% python3 -q
>>> import numpy as np
>>> np.set_printoptions(suppress=True, linewidth=160)
>>> K = np.load("run17.npy")
>>> K
array([[2, 0, 0, 1],
       [0, 2, 2, 3],
       [0, 3, 3, 1],
       [0, 3, 1, 3],
       [3, 2, 0, 0],
       [0, 2, 2, 3]])
>>> hat = K @ np.linalg.solve(K.T @ K, K.T)
>>> np.round(hat @ K[:, 0], 1) + 0
array([2., 0., 0., 0., 3., 0.])
>>> np.linalg.matrix_rank(np.eye(6) - hat)
np.int64(2)
>>> hat.round(1)
array([[ 0.7,  0.2, -0.2, -0.2,  0.2,  0.2],
       [ 0.2,  0.4,  0.1,  0.1, -0.1,  0.4],
       [-0.2,  0.1,  0.9, -0.1,  0.1,  0.1],
       [-0.2,  0.1, -0.1,  0.8,  0.2,  0.1],
       [ 0.2, -0.1,  0.1,  0.2,  0.8, -0.1],
       [ 0.2,  0.4,  0.1,  0.1, -0.1,  0.4]])
>>> vec = np.array([-1, 1, 4, -4, -2, 5])
>>> np.round(np.linalg.eigvalsh(2 * hat - np.eye(6)), 1)
array([-1., -1.,  1.,  1.,  1.,  1.])
>>> np.round(hat @ hat @ vec, 1)
array([ 0.2,  2.3,  4.7, -3.2, -2.8,  2.3])
>>> np.round(np.eye(6) - hat, 1)
array([[ 0.3, -0.2,  0.2,  0.2, -0.2, -0.2],
       [-0.2,  0.6, -0.1, -0.1,  0.1, -0.4],
       [ 0.2, -0.1,  0.1,  0.1, -0.1, -0.1],
       [ 0.2, -0.1,  0.1,  0.2, -0.2, -0.1],
       [-0.2,  0.1, -0.1, -0.2,  0.2,  0.1],
       [-0.2, -0.4, -0.1, -0.1,  0.1,  0.6]])
>>> other = K[0, 0] * K[1:] - np.outer(K[1:, 0], K[0])
>>> other
array([[ 0,  4,  4,  6],
       [ 0,  6,  6,  2],
       [ 0,  6,  2,  6],
       [ 0,  4,  0, -3],
       [ 0,  4,  4,  6]])
>>> np.linalg.matrix_rank(other), np.linalg.matrix_rank(K)
(np.int64(3), np.int64(4))
>>> other = np.c_[K[:, :1] @ np.array([[0]]), np.array([-5, 1, 5, 4, -5, 2])]
>>> other
array([[ 0, -5],
       [ 0,  1],
       [ 0,  5],
       [ 0,  4],
       [ 0, -5],
       [ 0,  2]])
>>> np.round(np.linalg.norm(other - K @ np.linalg.lstsq(K, other)[0], axis=0), 1)
array([0. , 1.4])
>>> np.linalg.matrix_rank(other)
np.int64(1)
>>> np.linalg.matrix_rank(np.c_[K, other])
np.int64(5)
>>> J = np.cumsum(np.array([[0, -2, -3],
...     [2, 1, 1],
...     [-1, -2, 3],
...     [-2, 2, 3],
...     [1, 3, 2],
...     [3, -2, 0],
...     [3, -3, 3],
...     [2, 2, 1],
...     [0, 0, -3],
...     [-2, 1, 1],
...     [-1, 2, -3]]), axis=0)
>>> J
array([[ 0, -2, -3],
       [ 2, -1, -2],
       [ 1, -3,  1],
       [-1, -1,  4],
       [ 0,  2,  6],
       [ 3,  0,  6],
       [ 6, -3,  9],
       [ 8, -1, 10],
       [ 8, -1,  7],
       [ 6,  0,  8],
       [ 5,  2,  5]])
>>> C = J[[0, 6]].astype(float)
>>> for _ in range(3):
...     z = np.linalg.norm(J[:, None] - C, axis=-1).argmin(axis=1)
...     C = np.array([J[z == j].mean(axis=0) for j in range(2)])
... 
>>> z
array([0, 0, 0, 0, 1, 1, 1, 1, 1, 1, 1])
>>> np.round(C[1] - C[0], 1)
array([4.6, 1.6, 7.3])
>>> C.round(1)
array([[ 0.5, -1.8,  0. ],
       [ 5.1, -0.1,  7.3]])
>>> ang = np.radians(135)
>>> R = np.eye(3)
>>> R[2, 2] = R[1, 1] = np.cos(ang)
>>> R[2, 1], R[1, 2] = -np.sin(ang), np.sin(ang)
>>> R.round(1)
array([[ 1. ,  0. ,  0. ],
       [ 0. , -0.7,  0.7],
       [ 0. , -0.7, -0.7]])
>>> other = C @ R.T
>>> round(float(np.linalg.det(R)), 1), np.round(np.trace(R), 1)
(1.0, np.float64(-0.4))
>>> np.allclose(np.linalg.norm(C, axis=1), np.linalg.norm(other, axis=1))
True
>>> np.round(np.linalg.svd(C, compute_uv=False), 1), np.round(np.linalg.svd(other, compute_uv=False), 1)
(array([8.9, 1.8]), array([8.9, 1.8]))
>>> rng = np.random.default_rng(1251)
>>> z = rng.permutation(3)
>>> other = J[:, z] * rng.choice([-1, 1], 3)
>>> other
array([[-3, -2,  0],
       [-2, -1, -2],
       [ 1, -3, -1],
       [ 4, -1,  1],
       [ 6,  2,  0],
       [ 6,  0, -3],
       [ 9, -3, -6],
       [10, -1, -8],
       [ 7, -1, -8],
       [ 8,  0, -6],
       [ 5,  2, -5]])
>>> Uu, _, Vt = np.linalg.svd(J.T @ other)
>>> np.round(Uu @ Vt, 1) + 0
array([[ 0.,  0., -1.],
       [ 0.,  1.,  0.],
       [ 1.,  0.,  0.]])
>>> np.round(np.linalg.lstsq(J, other)[0], 1) + 0
array([[ 0.,  0., -1.],
       [ 0.,  1.,  0.],
       [ 1.,  0.,  0.]])
>>> M = np.array([[1, -4, 16, -64],
...     [1, -3, 9, -27],
...     [1, -2, 4, -8],
...     [1, -1, 1, -1],
...     [1, 0, 0, 0],
...     [1, 1, 1, 1]])
>>> M
array([[  1,  -4,  16, -64],
       [  1,  -3,   9, -27],
       [  1,  -2,   4,  -8],
       [  1,  -1,   1,  -1],
       [  1,   0,   0,   0],
       [  1,   1,   1,   1]])
>>> Uu, sig, Vt = np.linalg.svd(M)
>>> sig.round(1)
array([72.6,  3.8,  1.7,  1.1])
>>> np.argmax(sig[:-1] / (sig[1:] + 1e-6)) + 1
np.int64(1)
>>> other = Uu[:, :1] @ np.diag(sig[:1]) @ Vt[:1]
>>> np.linalg.matrix_rank(other)
np.int64(1)
>>> np.linalg.matrix_rank(M, rtol=0.05)
np.int64(2)
>>> round(float(np.linalg.norm(M - other) / np.linalg.norm(M)), 1)
0.1
>>> other = np.c_[M[:, :1] @ np.array([[0]]), np.array([-2, 2, 1, -1, -1, 0])]
>>> other
array([[ 0, -2],
       [ 0,  2],
       [ 0,  1],
       [ 0, -1],
       [ 0, -1],
       [ 0,  0]])
>>> np.round(np.linalg.norm(np.linalg.qr(M)[0].T @ other, axis=0) ** 2 / ((other ** 2).sum(axis=0) + 1e-12), 1)
array([0. , 0.9])
>>> np.round(np.linalg.lstsq(M, other[:, 0])[0], 1)
array([0., 0., 0., 0.])
>>> np.round(np.linalg.norm(other - M @ np.linalg.lstsq(M, other)[0], axis=0), 1)
array([0., 1.])
>>> O, R = np.linalg.qr(M)
>>> round(abs(R[0, 0]), 1), np.round(np.linalg.norm(M[:, 0]), 1)
(np.float64(2.4), np.float64(2.4))
>>> O.round(1)
array([[-0.4, -0.6,  0.5, -0.4],
       [-0.4, -0.4, -0.1,  0.5],
       [-0.4, -0.1, -0.4,  0.3],
       [-0.4,  0.1, -0.4, -0.3],
       [-0.4,  0.4, -0.1, -0.5],
       [-0.4,  0.6,  0.5,  0.4]])
>>> O.shape, R.shape
((6, 4), (4, 4))
